>>> import numpy as np
>>> import numpy.linalg as la
>>> np.set_printoptions(precision=1, suppress=True, linewidth=160)
>>> def rnd(a):
...     return np.round(a, 1) + 0
... 
>>> Z = 10 * np.array([[-0.2, 1.0, 0.1], [-1.0, -0.7, -0.2], [-1.5, -0.6, -0.7]])
>>> rng = np.random.default_rng(266)
>>> labels = rng.integers(0, 3, 10)
>>> arr = Z[labels] + rng.normal(size=(10, 3))
>>> print(rnd(arr))
[[-10.8  -7.8  -3.7]
 [ -0.8  11.2   1.6]
 [ -1.3   9.4   0.9]
 [ -9.1  -5.8  -1.8]
 [-14.8  -6.4  -5.6]
 [-15.9  -6.3  -7. ]
 [ -2.6   9.5   2.4]
 [ -1.4   9.9  -0.3]
 [-10.6  -4.8  -3. ]
 [-10.2  -5.   -2.8]]
>>> d = la.norm(arr[:, None] - arr[None], axis=-1)
>>> rnd(la.norm(arr - arr.mean(axis=0), axis=1))
array([ 8.9, 13.4, 11.4,  6.3, 10.4, 11.7, 11.3, 11.6,  6. ,  6. ])
>>> np.flatnonzero(d[7] < d.mean() / 2)
array([1, 2, 6, 7])
>>> print(d[7].round(6).argsort(kind="stable")[:4])
[7 2 1 6]
>>> rnd(d[7])
array([20.3,  2.4,  1.3, 17.5, 21.8, 22.8,  3.1,  0. , 17.6, 17.5])
>>> la.matrix_rank(d ** 2)
np.int64(5)
>>> E = np.loadtxt("block2.csv", delimiter=",")
>>> E
array([[5., 1., 0., 0., 0., 0.],
       [0., 5., 1., 0., 0., 0.],
       [0., 0., 5., 1., 0., 0.],
       [0., 0., 0., 5., 1., 0.],
       [0., 0., 0., 0., 5., 1.],
       [0., 0., 0., 0., 0., 5.]])
>>> # triangular: eigenvalues sit on the diagonal
>>> vec = np.array([3, 2, -1, 1, -3, -4])
>>> rhs = E @ vec
>>> print(rhs)
[ 17.   9.  -4.   2. -19. -20.]
>>> rnd(la.solve(E, E[:, 0]))
array([1., 0., 0., 0., 0., 0.])
>>> rnd(la.solve(E, rhs))
array([ 3.,  2., -1.,  1., -3., -4.])
>>> rnd(la.solve(E.T, E[4]))
array([0., 0., 0., 0., 1., 0.])
>>> labels = rng.permutation(6)
>>> labels
array([4, 1, 0, 3, 5, 2])
>>> B = E[labels][:, labels]
>>> np.diag(B)
array([5., 5., 5., 5., 5., 5.])
>>> B
array([[5., 0., 0., 0., 1., 0.],
       [0., 5., 0., 0., 0., 1.],
       [0., 1., 5., 0., 0., 0.],
       [1., 0., 0., 5., 0., 0.],
       [0., 0., 0., 0., 5., 0.],
       [0., 0., 0., 1., 0., 5.]])
>>> rnd(la.det(B)), rnd(la.det(E[labels]))
(np.float64(15625.0), np.float64(-15625.0))
>>> vec = np.array([-2, 0, -3, 1, 1, 2])
>>> (E * vec).sum(axis=1)
array([-10.,  -3., -14.,   6.,   7.,  10.])
>>> np.einsum("ij,j->i", E, vec)
array([-10.,  -3., -14.,   6.,   7.,  10.])
>>> print(E.shape)
(6, 6)
>>> print(np.count_nonzero(E))
11
>>> E.sum(axis=1)
array([6., 6., 6., 6., 6., 5.])
>>> rnd(E.mean(axis=0))
array([0.8, 1. , 1. , 1. , 1. , 1. ])
>>> la.matrix_rank(E)
np.int64(6)
>>> E[6]
Traceback (most recent call last):
  File "<python-input-38>", line 1, in <module>
    E[6]
    ~^^^
IndexError: index 6 is out of bounds for axis 0 with size 6
>>> rnd(la.norm(E))
np.float64(12.4)
>>> E - E[0]
array([[ 0.,  0.,  0.,  0.,  0.,  0.],
       [-5.,  4.,  1.,  0.,  0.,  0.],
       [-5., -1.,  5.,  1.,  0.,  0.],
       [-5., -1.,  0.,  5.,  1.,  0.],
       [-5., -1.,  0.,  0.,  5.,  1.],
       [-5., -1.,  0.,  0.,  0.,  5.]])
>>> rnd(la.svd(E, compute_uv=False))
array([5.9, 5.7, 5.3, 4.8, 4.4, 4.1])
